% ipython --no-banner

In [1]: import numpy as np

In [2]: from numpy import linalg as LA

In [3]: np.set_printoptions(precision=1, suppress=True, linewidth=140, floatmode="fixed")

In [4]: W0 = np.loadtxt("m.csv", delimiter=",")

In [5]: W0
Out[5]: 
array([[ -5.6,   7.5,  -1.9,   0.9,  -1.9],
       [  6.5,  -6.1,   1.1,  -2.1,   1.1],
       [ 27.1, -29.2,   6.3,  -7.3,   6.3],
       [  1.3,  -0.2,  -0.2,  -0.8,  -0.2],
       [ 13.2, -13.6,   2.8,  -3.8,   2.8],
       [ -1.8,   3.3,  -0.9,  -0.1,  -0.9],
       [ -0.3,   1.6,  -0.6,  -0.4,  -0.6],
       [  4.8,  -4.1,   0.7,  -1.7,   0.7],
       [ 12.6, -13.0,   2.7,  -3.7,   2.7],
       [ -3.6,   5.3,  -1.4,   0.4,  -1.4],
       [  7.2,  -6.8,   1.3,  -2.3,   1.3],
       [ -0.3,   1.6,  -0.6,  -0.4,  -0.6],
       [  0.8,   0.4,  -0.3,  -0.7,  -0.3],
       [ 12.6, -12.9,   2.7,  -3.7,   2.7],
       [ -3.4,   5.1,  -1.4,   0.4,  -1.4],
       [ -6.4,   8.4,  -2.1,   1.1,  -2.1],
       [-10.9,  13.5,  -3.2,   2.2,  -3.2],
       [  7.9,  -7.7,   1.5,  -2.5,   1.5],
       [-15.4,  18.5,  -4.3,   3.3,  -4.3],
       [  6.1,  -5.6,   1.0,  -2.0,   1.0]])

In [6]: C2 = np.cov(W0, rowvar=False)

In [7]: np.argsort(-W0.std(axis=0).round(6), kind="stable")
Out[7]: array([1, 0, 2, 3, 4])

In [8]: np.median(W0, axis=0)
Out[8]: array([ 1.0,  0.1, -0.2, -0.8, -0.2])

In [9]: round(float(np.corrcoef(W0[:, 0], W0[:, 4])[0, 1]), 1)
Out[9]: 1.0

In [10]: B = np.array([[0.4], [-1.3], [0.4]])

In [11]: C = np.array([[-0.5, -0.6, 0.6, -0.4, -0.6, -1.2]])

In [12]: K = B @ C

In [13]: K
Out[13]: 
array([[-0.2, -0.2,  0.2, -0.2, -0.2, -0.5],
       [ 0.7,  0.8, -0.8,  0.5,  0.8,  1.6],
       [-0.2, -0.2,  0.2, -0.2, -0.2, -0.5]])

In [14]: K.ravel(order="F")
Out[14]: array([-0.2,  0.7, -0.2, -0.2,  0.8, -0.2,  0.2, -0.8,  0.2, -0.2,  0.5, -0.2, -0.2,  0.8, -0.2, -0.5,  1.6, -0.5])

In [15]: K.reshape(2, -1)
Out[15]: 
array([[-0.2, -0.2,  0.2, -0.2, -0.2, -0.5,  0.7,  0.8, -0.8],
       [ 0.5,  0.8,  1.6, -0.2, -0.2,  0.2, -0.2, -0.2, -0.5]])

In [16]: blk = K.reshape(3, 2, -1)

In [17]: np.einsum("ihd,ihd->ih", blk, blk)
Out[17]: 
array([[0.2, 0.3],
       [1.6, 3.3],
       [0.2, 0.3]])

In [18]: np.swapaxes(blk, 1, 2)[0]
Out[18]: 
array([[-0.2, -0.2],
       [-0.2, -0.2],
       [ 0.2, -0.5]])

In [19]: blk[:, 0]
Out[19]: 
array([[-0.2, -0.2,  0.2],
       [ 0.7,  0.8, -0.8],
       [-0.2, -0.2,  0.2]])

In [20]: print(blk.shape)
(3, 2, 3)

In [21]: LA.cond(K) > 100
Out[21]: np.True_

In [22]: U, s, Vh = LA.svd(K)

In [23]: V = Vh[:(s > 1e-8).sum()]

In [24]: rng = np.random.default_rng(510)

In [25]: x = K[2] + 3 * K[0] + rng.integers(2) * np.eye(6)[3]

In [26]: x
Out[26]: array([-0.8, -1.0,  1.0, -0.6, -1.0, -1.9])

In [27]: np.diag(V.T @ V)
Out[27]: array([0.1, 0.1, 0.1, 0.1, 0.1, 0.5])

In [28]: print(V.T @ V)
[[ 0.1  0.1 -0.1  0.1  0.1  0.2]
 [ 0.1  0.1 -0.1  0.1  0.1  0.2]
 [-0.1 -0.1  0.1 -0.1 -0.1 -0.2]
 [ 0.1  0.1 -0.1  0.1  0.1  0.2]
 [ 0.1  0.1 -0.1  0.1  0.1  0.2]
 [ 0.2  0.2 -0.2  0.2  0.2  0.5]]

In [29]: LA.matrix_rank(np.vstack([K, x]))
Out[29]: np.int64(1)

In [30]: feats = np.load("test6.npy")

In [31]: feats
Out[31]: 
array([[-4, -2,  0,  0,  0,  0],
       [ 3,  2,  0,  0,  0,  0],
       [-4,  4,  0,  0,  0,  0],
       [ 0,  0, -4, -2,  0,  0],
       [ 0,  0,  3,  2,  0,  0],
       [ 0,  0, -4,  4,  0,  0],
       [ 0,  0,  0,  0, -4, -2],
       [ 0,  0,  0,  0,  3,  2],
       [ 0,  0,  0,  0, -4,  4]])

In [32]: labels = rng.permutation(6)

In [33]: B = feats[:, labels] * rng.choice([-1, 1], 6)

In [34]: B
Out[34]: 
array([[ 0,  0,  0, -2,  4,  0],
       [ 0,  0,  0,  2, -3,  0],
       [ 0,  0,  0,  4,  4,  0],
       [ 4, -2,  0,  0,  0,  0],
       [-3,  2,  0,  0,  0,  0],
       [ 4,  4,  0,  0,  0,  0],
       [ 0,  0,  2,  0,  0,  4],
       [ 0,  0, -2,  0,  0, -3],
       [ 0,  0, -4,  0,  0,  4]])

In [35]: U, _, Vh = LA.svd(feats.T @ B)

In [36]: np.round(U @ Vh, 1) + 0
Out[36]: 
array([[ 0.0,  0.0,  0.0,  0.0, -1.0,  0.0],
       [ 0.0,  0.0,  0.0,  1.0,  0.0,  0.0],
       [-1.0,  0.0,  0.0,  0.0,  0.0,  0.0],
       [ 0.0,  1.0,  0.0,  0.0,  0.0,  0.0],
       [ 0.0,  0.0,  0.0,  0.0,  0.0, -1.0],
       [ 0.0,  0.0, -1.0,  0.0,  0.0,  0.0]])

In [37]: hat = B @ LA.solve(B.T @ B, B.T)

In [38]: np.diag(hat)
Out[38]: array([0.6, 0.4, 1.0, 0.6, 0.4, 1.0, 0.6, 0.4, 1.0])

In [39]: hat @ B[:, 0]
Out[39]: array([ 0.0,  0.0,  0.0,  4.0, -3.0,  4.0,  0.0,  0.0,  0.0])

In [40]: LA.matrix_rank(np.eye(9) - hat)
Out[40]: np.int64(3)

In [41]: np.allclose(hat @ hat, hat)
Out[41]: True

In [42]: arr = np.array([[-4, -8, 6, 5, -9],
    ...:     [6, -7, 4, -9, 1],
    ...:     [0, -6, 3, 6, 7],
    ...:     [2, -7, -7, 1, -4]])

In [43]: arr
Out[43]: 
array([[-4, -8,  6,  5, -9],
       [ 6, -7,  4, -9,  1],
       [ 0, -6,  3,  6,  7],
       [ 2, -7, -7,  1, -4]])

In [44]: def softmax(z):
    ...:     e = np.exp(z - z.max(axis=-1, keepdims=True))
    ...:     return e / e.sum(axis=-1, keepdims=True)
    ...: 

In [45]: np.round(softmax(arr[0]), 1) + 0
Out[45]: array([0.0, 0.0, 0.7, 0.3, 0.0])

In [46]: np.round(softmax(arr[0] + -1), 1) + 0
Out[46]: array([0.0, 0.0, 0.7, 0.3, 0.0])

In [47]: np.round(softmax(10 * arr[0]), 1) + 0
Out[47]: array([0.0, 0.0, 1.0, 0.0, 0.0])

In [48]: att = arr @ arr.T / np.sqrt(5)

In [49]: print(np.round(softmax(att + np.triu(np.full(att.shape, -np.inf), 1)), 1) + 0)
[[1.0 0.0 0.0 0.0]
 [0.0 1.0 0.0 0.0]
 [0.0 0.0 1.0 0.0]
 [0.0 0.0 0.0 1.0]]

In [50]: np.abs(arr).max()
Out[50]: np.int64(9)

In [51]: print(arr.mean(axis=0))
[ 1.0 -7.0  1.5  0.8 -1.2]

In [52]: F = np.array([[1, 0, 0, 0, 0, 0],
    ...:     [-2, 1, 0, 0, 0, 0],
    ...:     [0, 1, 1, 0, 0, 0],
    ...:     [3, -1, -2, 1, 0, 0],
    ...:     [-2, 1, -1, 2, 1, 0],
    ...:     [-3, -2, 0, -1, 3, 1]])

In [53]: B = F / np.sqrt((F ** 2).mean(axis=1, keepdims=True))

In [54]: LA.matrix_rank(B) == LA.matrix_rank(F)
Out[54]: np.True_

In [55]: B[0]
Out[55]: array([2.4, 0.0, 0.0, 0.0, 0.0, 0.0])

In [56]: F - F.mean(axis=1, keepdims=True)
Out[56]: 
array([[ 0.8, -0.2, -0.2, -0.2, -0.2, -0.2],
       [-1.8,  1.2,  0.2,  0.2,  0.2,  0.2],
       [-0.3,  0.7,  0.7, -0.3, -0.3, -0.3],
       [ 2.8, -1.2, -2.2,  0.8, -0.2, -0.2],
       [-2.2,  0.8, -1.2,  1.8,  0.8, -0.2],
       [-2.7, -1.7,  0.3, -0.7,  3.3,  1.3]])

In [57]: np.prod(np.diag(F)), round(float(LA.det(F)), 1)
Out[57]: (np.int64(1), 1.0)

In [58]: F @ F
Out[58]: 
array([[  1,   0,   0,   0,   0,   0],
       [ -4,   1,   0,   0,   0,   0],
       [ -2,   2,   1,   0,   0,   0],
       [  8,  -4,  -4,   1,   0,   0],
       [  0,  -1,  -6,   4,   1,   0],
       [-11,   0,  -1,   4,   6,   1]])

In [59]: print(LA.matrix_rank(F))
6

In [60]: np.round(LA.svd(F, compute_uv=False), 1) + 0
Out[60]: array([5.8, 3.7, 3.1, 1.0, 0.4, 0.0])

In [61]: np.abs(F).max()
Out[61]: np.int64(3)

In [62]: F.sum(axis=1)
Out[62]: array([ 1, -1,  2,  1,  1, -2])

In [63]: M = np.loadtxt("mat.csv", delimiter=",")

In [64]: M
Out[64]: 
array([[  5.4,   1.4,  -2.4,   1.0,   4.5,   0.8],
       [  4.8,   0.8,  -1.8,   1.0,   4.3,   0.6],
       [  3.4,  -0.6,  -0.4,   1.0,   3.6,   0.3],
       [ -5.0,  -9.0,   8.0,   1.0,  -0.1,  -1.6],
       [  1.0,  -3.0,   2.0,   1.0,   2.6,  -0.2],
       [  0.8,  -3.2,   2.2,   1.0,   2.5,  -0.3],
       [  5.1,   1.1,  -2.1,   1.0,   4.4,   0.7],
       [  2.9,  -1.1,   0.1,   1.0,   3.4,   0.2],
       [ 10.6,   6.6,  -7.6,   1.0,   6.8,   1.9],
       [ -2.6,  -6.6,   5.6,   1.0,   1.0,  -1.0],
       [ -3.1,  -7.1,   6.1,   1.0,   0.7,  -1.1],
       [  2.1,  -1.9,   0.9,   1.0,   3.1,   0.0],
       [ 11.6,   7.6,  -8.6,   1.0,   7.3,   2.1],
       [  9.3,   5.3,  -6.3,   1.0,   6.3,   1.6],
       [ -0.6,  -4.6,   3.6,   1.0,   1.9,  -0.6],
       [ -4.4,  -8.4,   7.4,   1.0,   0.2,  -1.4],
       [ -6.9, -10.9,   9.9,   1.0,  -1.0,  -2.0],
       [-14.8, -18.8,  17.8,   1.0,  -4.5,  -3.7],
       [  3.4,  -0.6,  -0.4,   1.0,   3.6,   0.3],
       [ -2.0,  -6.0,   5.0,   1.0,   1.2,  -0.9],
       [  0.1,  -3.9,   2.9,   1.0,   2.2,  -0.4],
       [ 13.4,   9.4, -10.4,   1.0,   8.0,   2.5],
       [-17.4, -21.4,  20.4,   1.0,  -5.6,  -4.3],
       [ -5.2,  -9.2,   8.2,   1.0,  -0.2,  -1.6],
       [ -0.4,  -4.4,   3.4,   1.0,   1.9,  -0.5],
       [ -3.7,  -7.7,   6.7,   1.0,   0.5,  -1.3],
       [  6.4,   2.4,  -3.4,   1.0,   5.0,   1.0],
       [  0.4,  -3.6,   2.6,   1.0,   2.3,  -0.4]])

In [65]: r0, v = M[20], M[25]

In [66]: round(r0 @ v, 1)
Out[66]: np.float64(51.7)

In [67]: pr = (r0 @ v) / (r0 @ r0) * r0

In [68]: LA.matrix_rank(np.outer(r0, v))
Out[68]: np.int64(1)

In [69]: round(float(LA.norm(r0 + v) ** 2 + LA.norm(r0 - v) ** 2), 1)
Out[69]: 300.9
